>>> import numpy as np
>>> np.set_printoptions(precision=3, suppress=True, linewidth=120)
>>> def rd(a):
...     return np.round(a, 3) + 0
... 
>>> A = np.load("x.npy")
>>> print(A)
[[  0.033  28.68  -47.887   7.472 -47.976]
 [-23.917  39.675 -71.585   7.699 -71.776]
 [-36.127 -10.061  11.865  -7.87   12.087]
 [-35.22   20.992 -40.908   1.16  -41.258]]
>>> print(rd(np.linalg.norm(A) ** 2 / np.linalg.norm(A, 2) ** 2))
1.104
>>> print(rd(np.linalg.norm(A, axis=0)))
[55.836 54.208 96.082 13.356 96.446]
>>> print(rd(np.linalg.norm(A, 1)), rd(np.linalg.norm(A, np.inf)))
173.097 214.652
>>> print(rd(np.linalg.norm(A, axis=1)))
[ 73.981 111.721  41.895  71.121]
>>> print(rd(np.linalg.norm(A, "nuc")))
199.051
>>> print(rd(np.linalg.norm(A[3], 1)), rd(np.linalg.norm(A[3], np.inf)))
139.538 41.258
>>> U, s, VT = np.linalg.svd(A, full_matrices=False)
>>> print(rd(np.abs(VT[0])))
[0.206 0.359 0.641 0.07  0.643]
>>> print(rd(np.sqrt((s ** 2).sum())), rd(np.linalg.norm(A)))
157.379 157.379
>>> print(np.allclose(U * s @ VT, A))
True
>>> print(rd(U.T @ U))
[[1. 0. 0. 0.]
 [0. 1. 0. 0.]
 [0. 0. 1. 0.]
 [0. 0. 0. 1.]]
>>> print((s > 1e-8).sum())
4
>>> print(rd(VT @ VT.T))
[[1. 0. 0. 0.]
 [0. 1. 0. 0.]
 [0. 0. 1. 0.]
 [0. 0. 0. 1.]]
>>> U, s, VT = np.linalg.svd(A)
>>> print(np.argmax(s[:-1] / (s[1:] + 1e-6)) + 1)
2
>>> A2 = U[:, :2] @ np.diag(s[:2]) @ VT[:2]
>>> print(np.linalg.matrix_rank(A2))
2
>>> print(rd(np.linalg.norm(A - A2) / np.linalg.norm(A)))
0.005
>>> print(rd(np.abs(A - A2).max()))
0.446
>>> print(rd(np.linalg.norm(A - A2, 2)), rd(s[2]))
0.661 0.661
>>> A2 = A / np.sqrt((A ** 2).mean(axis=1, keepdims=True))
>>> print(np.linalg.matrix_rank(A2) == np.linalg.matrix_rank(A))
True
>>> F = np.load("case11.npy")
>>> print(F)
[[1 0 0 0]
 [0 1 0 0]
 [0 0 0 1]
 [0 0 1 0]]
>>> # rows sum to 1
>>> proj = np.triu(np.array([[-3, 1, -3, 0], [2, 0, 0, 3], [2, -3, 1, 0], [2, -2, -1, -2]]), 1) + np.eye(4)
>>> A2 = proj @ F @ np.linalg.inv(proj)
>>> print(A2)
[[ 1.  0.  3. -3.]
 [ 0.  1.  3. -3.]
 [ 0.  0.  0.  1.]
 [ 0.  0.  1.  0.]]
>>> O, V = np.linalg.qr(A2[:, :2])[0], np.linalg.qr(A2[:, 2:])[0]
>>> s = np.linalg.svd(O.T @ V, compute_uv=False)
>>> print(rd(s))
[0.986 0.   ]
>>> print((s > 0.9).sum())
1
>>> print(rd(np.degrees(np.arccos(s.clip(0, 1)))))
[ 9.462 90.   ]
>>> vec = np.array([0, 6, -5, -5])
>>> print([p for p in range(1, 25) if np.allclose(np.linalg.matrix_power(F, p), np.eye(4))])
[2, 4, 6, 8, 10, 12, 14, 16, 18, 20, 22, 24]
>>> print(rd(np.linalg.inv(F)))
[[1. 0. 0. 0.]
 [0. 1. 0. 0.]
 [0. 0. 0. 1.]
 [0. 0. 1. 0.]]
>>> print(rd(np.linalg.det(F.T)))
-1.0
>>> print(rd(np.linalg.eigvals(F)))
[ 1. -1.  1.  1.]
>>> M = np.loadtxt("dump.csv", delimiter=",")
>>> print(M)
[[ 0.1 -1.8 -1.2  0.6  0.3]
 [ 0.   0.  -0.5 -1.5 -0.6]
 [ 1.1 -1.1  3.   1.2  0.3]
 [ 0.1 -1.1  1.1  0.   0.9]
 [ 1.5  0.5  0.7  1.2 -1.5]
 [ 0.2 -0.1  0.9  0.4  0.8]
 [ 0.4  0.3 -0.6  0.3  0.6]
 [ 0.4  2.  -0.3 -0.2 -0.7]
 [-1.1  0.5  1.  -0.3  1.1]
 [-1.4 -1.  -0.2  1.  -2.5]
 [-1.  -0.8 -0.2 -0.6  0.9]
 [ 0.1  0.3  1.1  1.8  0.8]
 [-0.6 -1.4 -1.2 -0.3  2. ]
 [-0.2 -0.9 -1.7  0.6 -0.7]
 [-1.1  0.6  1.7  0.   0.1]
 [ 0.8  1.6 -0.6 -1.7 -0.1]
 [ 0.4  1.   0.9 -0.5 -0.4]
 [-0.3  0.7  2.3  0.8  1.9]
 [ 1.8  1.8  0.9  0.2 -1.8]
 [-0.7  1.1  0.5 -0.6  0.1]
 [-1.6 -0.4  0.2 -0.7 -0.8]
 [-1.   0.3  0.8 -0.1 -0.4]
 [-1.5 -0.5 -1.5  0.9 -1. ]
 [ 0.9 -0.9 -4.2  3.   3. ]
 [ 1.3  0.2  2.4  1.6  0.9]
 [ 0.7 -2.4  0.1 -1.2 -1.5]]
>>> A2 = np.c_[M[:, :1] @ np.array([[4]]), np.array([-3, -1, 1, -2, 1, -3, 3, 0, 1, 3, 3, -1, -1, -3, -2, -2, 1, 1, -2, 2, -3, -1, 1, 2, 0, 3])]
>>> print(A2)
[[ 0.4 -3. ]
 [ 0.  -1. ]
 [ 4.4  1. ]
 [ 0.4 -2. ]
 [ 6.   1. ]
 [ 0.8 -3. ]
 [ 1.6  3. ]
 [ 1.6  0. ]
 [-4.4  1. ]
 [-5.6  3. ]
 [-4.   3. ]
 [ 0.4 -1. ]
 [-2.4 -1. ]
 [-0.8 -3. ]
 [-4.4 -2. ]
 [ 3.2 -2. ]
 [ 1.6  1. ]
 [-1.2  1. ]
 [ 7.2 -2. ]
 [-2.8  2. ]
 [-6.4 -3. ]
 [-4.  -1. ]
 [-6.   1. ]
 [ 3.6  2. ]
 [ 5.2  0. ]
 [ 2.8  3. ]]
>>> print(rd(np.linalg.norm(A2 - M @ np.linalg.lstsq(M, A2)[0], axis=0)))
[ 0.    10.164]
>>> print(np.linalg.matrix_rank(A2))
2
